% ipython --no-banner

In [1]: import numpy as np

In [2]: from numpy import linalg as LA

In [3]: np.set_printoptions(suppress=True, linewidth=100)

In [4]: data = np.loadtxt("w.csv", delimiter=",")

In [5]: data.round(2) + 0
Out[5]: 
array([[ 0.5 , -0.39, -0.04, -0.01, -0.1 ,  0.13,  0.03,  0.08,  0.  ,  0.24, -0.06],
       [-0.39,  0.67, -0.01, -0.02, -0.05,  0.07,  0.12, -0.01, -0.01,  0.18, -0.12],
       [-0.04, -0.01,  0.93, -0.04,  0.09,  0.03, -0.15,  0.15, -0.07,  0.03, -0.04],
       [-0.01, -0.02, -0.04,  0.86,  0.17, -0.01, -0.16, -0.03,  0.13,  0.04, -0.21],
       [-0.1 , -0.05,  0.09,  0.17,  0.58,  0.1 ,  0.09, -0.06,  0.16,  0.03,  0.38],
       [ 0.13,  0.07,  0.03, -0.01,  0.1 ,  0.92,  0.12, -0.1 , -0.05, -0.07, -0.11],
       [ 0.03,  0.12, -0.15, -0.16,  0.09,  0.12,  0.34,  0.28,  0.24,  0.07,  0.05],
       [ 0.08, -0.01,  0.15, -0.03, -0.06, -0.1 ,  0.28,  0.53,  0.33, -0.05, -0.15],
       [ 0.  , -0.01, -0.07,  0.13,  0.16, -0.05,  0.24,  0.33,  0.32, -0.06,  0.01],
       [ 0.24,  0.18,  0.03,  0.04,  0.03, -0.07,  0.07, -0.05, -0.06,  0.87,  0.05],
       [-0.06, -0.12, -0.04, -0.21,  0.38, -0.11,  0.05, -0.15,  0.01,  0.05,  0.48]])

In [6]: # looks like rank 7

In [7]: np.round(np.trace(LA.pinv(data) @ data), 2)
Out[7]: np.float64(7.0)

In [8]: np.unique(data.round(6), axis=0).shape
Out[8]: (11, 11)

In [9]: np.round(data @ LA.pinv(data) @ data, 2) + 0
Out[9]: 
array([[ 0.5 , -0.39, -0.04, -0.01, -0.1 ,  0.13,  0.03,  0.08,  0.  ,  0.24, -0.06],
       [-0.39,  0.67, -0.01, -0.02, -0.05,  0.07,  0.12, -0.01, -0.01,  0.18, -0.12],
       [-0.04, -0.01,  0.93, -0.04,  0.09,  0.03, -0.15,  0.15, -0.07,  0.03, -0.04],
       [-0.01, -0.02, -0.04,  0.86,  0.17, -0.01, -0.16, -0.03,  0.13,  0.04, -0.21],
       [-0.1 , -0.05,  0.09,  0.17,  0.58,  0.1 ,  0.09, -0.06,  0.16,  0.03,  0.38],
       [ 0.13,  0.07,  0.03, -0.01,  0.1 ,  0.92,  0.12, -0.1 , -0.05, -0.07, -0.11],
       [ 0.03,  0.12, -0.15, -0.16,  0.09,  0.12,  0.34,  0.28,  0.24,  0.07,  0.05],
       [ 0.08, -0.01,  0.15, -0.03, -0.06, -0.1 ,  0.28,  0.53,  0.33, -0.05, -0.15],
       [ 0.  , -0.01, -0.07,  0.13,  0.16, -0.05,  0.24,  0.33,  0.32, -0.06,  0.01],
       [ 0.24,  0.18,  0.03,  0.04,  0.03, -0.07,  0.07, -0.05, -0.06,  0.87,  0.05],
       [-0.06, -0.12, -0.04, -0.21,  0.38, -0.11,  0.05, -0.15,  0.01,  0.05,  0.48]])

In [10]: ev, vecs = LA.eigh(data)

In [11]: vec = np.array([-3, -4, -4, -5, -2, -4, 2, -1, 1, 2, 0])

In [12]: print(round(np.abs(data).sum(axis=1).max(), 2), round(float(np.abs(ev).max()), 2))
1.8 1.0

In [13]: np.round(LA.eigvalsh(data[1:, 1:]), 2) + 0
Out[13]: array([0. , 0. , 0. , 0.5, 1. , 1. , 1. , 1. , 1. , 1. ])

In [14]: print(np.round(vecs * np.abs(ev) @ vecs.T, 2) + 0)
[[ 0.5  -0.39 -0.04 -0.01 -0.1   0.13  0.03  0.08  0.    0.24 -0.06]
 [-0.39  0.67 -0.01 -0.02 -0.05  0.07  0.12 -0.01 -0.01  0.18 -0.12]
 [-0.04 -0.01  0.93 -0.04  0.09  0.03 -0.15  0.15 -0.07  0.03 -0.04]
 [-0.01 -0.02 -0.04  0.86  0.17 -0.01 -0.16 -0.03  0.13  0.04 -0.21]
 [-0.1  -0.05  0.09  0.17  0.58  0.1   0.09 -0.06  0.16  0.03  0.38]
 [ 0.13  0.07  0.03 -0.01  0.1   0.92  0.12 -0.1  -0.05 -0.07 -0.11]
 [ 0.03  0.12 -0.15 -0.16  0.09  0.12  0.34  0.28  0.24  0.07  0.05]
 [ 0.08 -0.01  0.15 -0.03 -0.06 -0.1   0.28  0.53  0.33 -0.05 -0.15]
 [ 0.   -0.01 -0.07  0.13  0.16 -0.05  0.24  0.33  0.32 -0.06  0.01]
 [ 0.24  0.18  0.03  0.04  0.03 -0.07  0.07 -0.05 -0.06  0.87  0.05]
 [-0.06 -0.12 -0.04 -0.21  0.38 -0.11  0.05 -0.15  0.01  0.05  0.48]]

In [15]: np.round(vec @ data @ vec, 2)
Out[15]: np.float64(64.43)

In [16]: vec = np.array([2, -3, 1, 3, -1, -1, 1, 1, 1, 3, 2])

In [17]: np.round(data @ data @ vec, 2)
Out[17]: array([ 2.8 , -2.45,  0.6 ,  2.05,  0.89, -1.45,  0.04,  1.1 ,  0.95,  2.81,  0.3 ])

In [18]: np.round(data @ vec, 2)
Out[18]: array([ 2.8 , -2.45,  0.6 ,  2.05,  0.89, -1.45,  0.04,  1.1 ,  0.95,  2.81,  0.3 ])
